$ python -q
>>> import numpy as np
>>> from numpy import linalg as LA
>>> np.set_printoptions(precision=2, suppress=True, linewidth=160, legacy="1.25")
>>> rnd = lambda a: np.round(a, 2) + 0
>>> other = np.array([[2, 0], [0, 0], [3, 2]])
>>> M = np.tile(other, (2, 3))
>>> M
array([[2, 0, 2, 0, 2, 0],
       [0, 0, 0, 0, 0, 0],
       [3, 2, 3, 2, 3, 2],
       [2, 0, 2, 0, 2, 0],
       [0, 0, 0, 0, 0, 0],
       [3, 2, 3, 2, 3, 2]])
>>> np.argsort(-LA.norm(M, axis=0).round(6), kind="stable")[:3]
array([0, 2, 4])
>>> [round(float(x), 2) for x in LA.svd(M, compute_uv=False)[:3]]
[9.8, 2.45, 0.0]
>>> E = np.maximum(np.array([[1, 0],
...     [2, 0],
...     [-1, 2],
...     [-2, 1],
...     [1, -1],
...     [2, 1],
...     [1, 2],
...     [-2, -1],
...     [-2, 0],
...     [2, 0],
...     [-2, -1],
...     [-1, 1],
...     [0, 2],
...     [0, -1],
...     [-2, 0],
...     [0, -2],
...     [-1, 2],
...     [2, 0],
...     [-2, 2],
...     [-2, 0],
...     [-2, -2],
...     [0, 2],
...     [-1, 0],
...     [1, -2],
...     [0, -2],
...     [-2, -1],
...     [0, 1]]) @ np.array([[0, 0, 2, 0, 1, 1], [2, 0, 5, 4, 2, 5]]) + np.array([0, 2, 0, 0, 0, 1]), 0)
>>> E
array([[ 0,  2,  2,  0,  1,  2],
       [ 0,  2,  4,  0,  2,  3],
       [ 4,  2,  8,  8,  3, 10],
       [ 2,  2,  1,  4,  0,  4],
       [ 0,  2,  0,  0,  0,  0],
       [ 2,  2,  9,  4,  4,  8],
       [ 4,  2, 12,  8,  5, 12],
       [ 0,  2,  0,  0,  0,  0],
       [ 0,  2,  0,  0,  0,  0],
       [ 0,  2,  4,  0,  2,  3],
       [ 0,  2,  0,  0,  0,  0],
       [ 2,  2,  3,  4,  1,  5],
       [ 4,  2, 10,  8,  4, 11],
       [ 0,  2,  0,  0,  0,  0],
       [ 0,  2,  0,  0,  0,  0],
       [ 0,  2,  0,  0,  0,  0],
       [ 4,  2,  8,  8,  3, 10],
       [ 0,  2,  4,  0,  2,  3],
       [ 4,  2,  6,  8,  2,  9],
       [ 0,  2,  0,  0,  0,  0],
       [ 0,  2,  0,  0,  0,  0],
       [ 4,  2, 10,  8,  4, 11],
       [ 0,  2,  0,  0,  0,  0],
       [ 0,  2,  0,  0,  0,  0],
       [ 0,  2,  0,  0,  0,  0],
       [ 0,  2,  0,  0,  0,  0],
       [ 2,  2,  5,  4,  2,  6]])
>>> Uu, sig, Vt = LA.svd(E)
>>> rnd(sig)
array([46.59,  8.39,  7.29,  1.23,  0.  ,  0.  ])
>>> np.argmax(sig[:-1] / (sig[1:] + 1e-6)) + 1
4
>>> other = Uu[:, :4] @ np.diag(sig[:4]) @ Vt[:4]
>>> rnd(LA.norm(E - other, 2)), rnd(sig[4])
(0.0, 0.0)
>>> LA.matrix_rank(other)
4
>>> LA.matrix_rank(E, rtol=0.05)
3
>>> F = np.load("layer7.npy")
>>> rnd(F)
array([[-0.26,  0.53,  0.69, -0.22,  0.36],
       [ 0.22, -0.33,  0.23, -0.83, -0.31],
       [-0.74, -0.45, -0.21, -0.23,  0.39],
       [ 0.15,  0.53, -0.64, -0.46,  0.27],
       [ 0.56, -0.36,  0.11,  0.05,  0.74]])
>>> rnd(LA.svd(F, compute_uv=False))
array([1., 1., 1., 1., 1.])
>>> rnd(LA.pinv(F))
array([[-0.26,  0.22, -0.74,  0.15,  0.56],
       [ 0.53, -0.33, -0.45,  0.53, -0.36],
       [ 0.69,  0.23, -0.21, -0.64,  0.11],
       [-0.22, -0.83, -0.23, -0.46,  0.05],
       [ 0.36, -0.31,  0.39,  0.27,  0.74]])
>>> rng = np.random.default_rng(35)
>>> lab = rng.permutation(5)
>>> other = F[:, lab] * rng.choice([-1, 1], 5)
>>> rnd(other)
array([[ 0.53,  0.69,  0.26, -0.22, -0.36],
       [-0.33,  0.23, -0.22, -0.83,  0.31],
       [-0.45, -0.21,  0.74, -0.23, -0.39],
       [ 0.53, -0.64, -0.15, -0.46, -0.27],
       [-0.36,  0.11, -0.56,  0.05, -0.74]])
>>> Uu, _, Vt = LA.svd(F.T @ other)
>>> lab
array([1, 2, 0, 3, 4])
>>> vec = np.array([2, 1, 1, -3, 1])
>>> target = F @ vec
>>> beta, lr = np.zeros(5), 1 / LA.norm(F, 2) ** 2
>>> for i in range(150):
...     beta -= lr * F.T @ (F @ beta - target)
...     if i % 50 == 0: print(i, round(LA.norm(F @ beta - target), 2))
... 
0 0.0
50 0.0
100 0.0
>>> rnd(LA.cond(F))
1.0
>>> beta
array([ 2.,  1.,  1., -3.,  1.])
